>>> import numpy as np
>>> np.set_printoptions(precision=2, suppress=True, linewidth=160, legacy="1.25")
>>> A = np.loadtxt("sample15.csv", delimiter=",")
>>> A
array([[ 36., -54.,  42., -63.],
       [-12.,   0., -14.,   0.],
       [-42.,  63.,  36., -54.],
       [ 14.,   0., -12.,   0.]])
>>> other = np.linalg.inv(A)
>>> np.round(A @ other, 2) + 0
array([[1., 0., 0., 0.],
       [0., 1., 0., 0.],
       [0., 0., 1., 0.],
       [0., 0., 0., 1.]])
>>> (np.abs(other) > 1e-9).astype(int)
array([[0, 1, 0, 1],
       [1, 1, 1, 1],
       [0, 1, 0, 1],
       [1, 1, 1, 1]])
>>> np.round(np.linalg.inv(other), 2) + 0
array([[ 36., -54.,  42., -63.],
       [-12.,   0., -14.,   0.],
       [-42.,  63.,  36., -54.],
       [ 14.,   0., -12.,   0.]])
>>> x0 = np.array([1, -3, 8, -3])
>>> rhs = A @ x0
>>> b, lr = np.zeros(4), 1 / np.linalg.norm(A, 2) ** 2
>>> for i in range(12):
...     b -= lr * A.T @ (A @ b - rhs)
...     if i % 2 == 0: print(i, round(np.linalg.norm(A @ b - rhs), 2))
... 
0 73.93
2 70.55
4 67.32
6 64.23
8 61.29
10 58.48
>>> round(float(np.linalg.cond(A)), 2)
6.57
>>> b
array([ 1.55, -2.62,  4.97, -5.09])
>>> M = np.load("x.npy")
>>> M
array([[4.1, 9. , 6. ],
       [7. , 5.1, 5. ],
       [4. , 9. , 6.1]])
>>> round(float(np.linalg.norm(M, 2) / np.linalg.norm(M)), 2)
0.98
>>> [round(float(x), 2) for x in np.linalg.svd(M, compute_uv=False)[:3]]
[18.81, 3.74, 0.08]
>>> np.linalg.matrix_rank(M, rtol=0.1)
2
>>> np.linalg.cond(M) > 100
True
>>> vals, vecs = np.linalg.eig(M)
>>> vals
array([18.29, -3.09,  0.1 ])
>>> np.round(np.prod(vals), 2)
-5.65
>>> np.sort(np.linalg.eigvals(M @ M))
array([  0.01,   9.54, 334.48])
>>> np.sort(np.linalg.eigvals(np.linalg.inv(M)))
array([-0.32,  0.05, 10.  ])
>>> F = np.load("case5.npy")
>>> F
array([[-3.76, -1.81,  2.38],
       [ 0.1 , -0.01,  0.17],
       [ 1.18,  0.17, -0.66],
       [-1.49, -0.78,  0.98],
       [ 1.51,  0.27, -0.97],
       [ 1.71,  1.48, -0.83],
       [ 3.06, -0.21, -1.72],
       [ 4.22,  1.84, -2.41],
       [-0.39, -1.54,  0.  ],
       [-5.41, -2.98,  3.32],
       [-1.83, -1.31,  0.86],
       [-2.05, -0.49,  1.32],
       [ 2.74,  0.12, -1.49],
       [-2.75, -1.73,  1.59],
       [ 1.31, -0.32, -0.77],
       [ 1.06,  0.46, -0.65],
       [-4.46, -1.  ,  2.52],
       [ 2.34,  1.51, -1.57],
       [ 1.15,  1.34, -0.92]])
>>> basis = F[[1, 4]].astype(float)
>>> for _ in range(7):
...     lab = np.linalg.norm(F[:, None] - basis, axis=-1).argmin(axis=1)
...     basis = np.array([F[lab == j].mean(axis=0) for j in range(2)])
... 
>>> lab
array([0, 1, 1, 0, 1, 1, 1, 1, 0, 0, 0, 0, 1, 0, 1, 1, 0, 1, 1])
>>> basis[1] - basis[0]
array([ 4.62,  2.06, -2.7 ])
>>> Xc = (F - F.mean(axis=0)) / F.std(axis=0)
>>> Xc.std(axis=0)
array([1., 1., 1.])
>>> np.argwhere(np.abs(Xc) > 2)
array([[9, 0],
       [9, 1],
       [9, 2]])
>>> b = np.linalg.lstsq(np.delete(Xc, 2, axis=1), Xc[:, 2])[0]
>>> b
array([-0.98, -0.01])
>>> r0 = np.array([0, 1, 0])
>>> other = M + np.outer(r0, np.eye(3)[2])
>>> other
array([[4.1, 9. , 6. ],
       [7. , 5.1, 6. ],
       [4. , 9. , 6.1]])
>>> np.linalg.matrix_rank(np.linalg.inv(other) - np.linalg.inv(M), tol=1e-8)
1
>>> Xc = F - F.mean(axis=0)
>>> Uu, s, Vh = np.linalg.svd(Xc, full_matrices=False)
>>> np.abs(Vh[-1])
array([0.51, 0.01, 0.86])
>>> np.abs(Uu[:, 0]).argmax()
9
>>> Vh[0] * np.sign(Vh[0, np.abs(Vh[0]).argmax()])
array([ 0.81,  0.34, -0.48])
>>> np.abs(Vh[0]).argmax()
0
>>> round(float((s ** 2).sum() ** 2 / (s ** 4).sum()), 2)
1.08
>>> np.searchsorted(np.cumsum(s ** 2) / (s ** 2).sum(), 0.9) + 1
1
>>> np.linalg.matrix_rank(Xc)
3
>>> P = F @ np.linalg.solve(F.T @ F, F.T)
>>> np.round(P @ F[:, 2], 2) + 0
array([ 2.38,  0.17, -0.66,  0.98, -0.97, -0.83, -1.72, -2.41,  0.  ,  3.32,  0.86,  1.32, -1.49,  1.59, -0.77, -0.65,  2.52, -1.57, -0.92])
>>> np.round(np.linalg.eigvalsh(P), 2) + 0
array([0., 0., 0., 0., 0., 0., 0., 0., 0., 0., 0., 0., 0., 0., 0., 0., 1., 1., 1.])
>>> E = np.array([[1.0, 0.0], [0.0, 1.0]])
>>> # a transition matrix
>>> low = np.linalg.cholesky(E)
>>> low
array([[1., 0.],
       [0., 1.]])
>>> low @ low.T
array([[1., 0.],
       [0., 1.]])
>>> vals, vecs = np.linalg.eigh(E)
>>> (vals > 1e-8).sum(), (vals < -1e-8).sum()
(2, 0)
>>> np.unique(vals.round(6) + 0, return_counts=True)[1]
array([2])
>>> np.linalg.eigvalsh(E @ E)
array([1., 1.])
>>> vecs.T @ vecs
array([[1., 0.],
       [0., 1.]])
>>> np.linalg.svd(E, compute_uv=False)
array([1., 1.])
>>> K = np.array([[-1, -2, 0, 0, 0, 0],
...     [1, 1, 0, 0, 0, 0],
...     [2, -1, 0, 0, 0, 0],
...     [0, 0, -1, -2, 0, 0],
...     [0, 0, 1, 1, 0, 0],
...     [0, 0, 2, -1, 0, 0],
...     [0, 0, 0, 0, -1, -2],
...     [0, 0, 0, 0, 1, 1],
...     [0, 0, 0, 0, 2, -1]])
>>> r0 = np.array([-9, -1, -3])
>>> np.cross(K[3, :3], K[5, :3])
array([0, 0, 0])
>>> np.convolve(K[3], r0)
array([ 0,  0,  9, 19,  5,  6,  0,  0])
>>> other = np.c_[K[:, :4] @ np.array([[1, 4, 1, 1], [2, 5, 1, 4], [4, 0, 4, 2], [1, 4, 0, 4]]), np.array([-7, 2, 0, -2, 2, 4, 9, -3, 5])]
>>> other
array([[ -5, -14,  -3,  -9,  -7],
       [  3,   9,   2,   5,   2],
       [  0,   3,   1,  -2,   0],
       [ -6,  -8,  -4, -10,  -2],
       [  5,   4,   4,   6,   2],
       [  7,  -4,   8,   0,   4],
       [  0,   0,   0,   0,   9],
       [  0,   0,   0,   0,  -3],
       [  0,   0,   0,   0,   5]])
>>> np.linalg.lstsq(K, other[:, 0])[0]
array([1., 2., 4., 1., 0., 0.])
>>> np.round(np.linalg.norm(other - K @ np.linalg.lstsq(K, other)[0], axis=0), 2) + 0
array([0. , 0. , 0. , 0. , 2.2])
>>> np.linalg.norm(np.linalg.qr(K)[0].T @ other, axis=0) ** 2 / ((other ** 2).sum(axis=0) + 1e-12)
array([1.  , 1.  , 1.  , 1.  , 0.97])
>>> x0 = np.array([1, -2, 1, 1, 2, -1])
>>> rhs = K @ x0
>>> np.round(np.linalg.pinv(K) @ K, 2) + 0
array([[1., 0., 0., 0., 0., 0.],
       [0., 1., 0., 0., 0., 0.],
       [0., 0., 1., 0., 0., 0.],
       [0., 0., 0., 1., 0., 0.],
       [0., 0., 0., 0., 1., 0.],
       [0., 0., 0., 0., 0., 1.]])
>>> rhs
array([ 3, -1,  4, -3,  2,  1,  0,  1,  5])
>>> np.linalg.solve(K.T @ K, K.T @ rhs)
array([ 1., -2.,  1.,  1.,  2., -1.])
>>> np.linalg.lstsq(K, rhs)[0]
array([ 1., -2.,  1.,  1.,  2., -1.])
>>> rng = np.random.default_rng(7)
>>> rhs = rhs + 0.3 * rng.normal(size=9)
>>> rhs
array([ 3.  , -0.91,  3.92, -3.27,  1.86,  0.7 ,  0.02,  1.4 ,  4.85])
>>> b, *_ = np.linalg.lstsq(K, rhs)
>>> [round(float(np.linalg.norm(np.linalg.solve(K.T @ K + lam * np.eye(6), K.T @ rhs))), 2) for lam in (0, 1, 10, 100)]
[3.43, 2.9, 1.22, 0.18]
>>> b.round()
array([ 1., -2.,  1.,  1.,  2., -1.])
>>> np.round(K.T @ (rhs - K @ b), 2) + 0
array([0., 0., 0., 0., 0., 0.])
>>> b
array([ 0.98, -1.97,  0.9 ,  1.13,  2.  , -0.91])
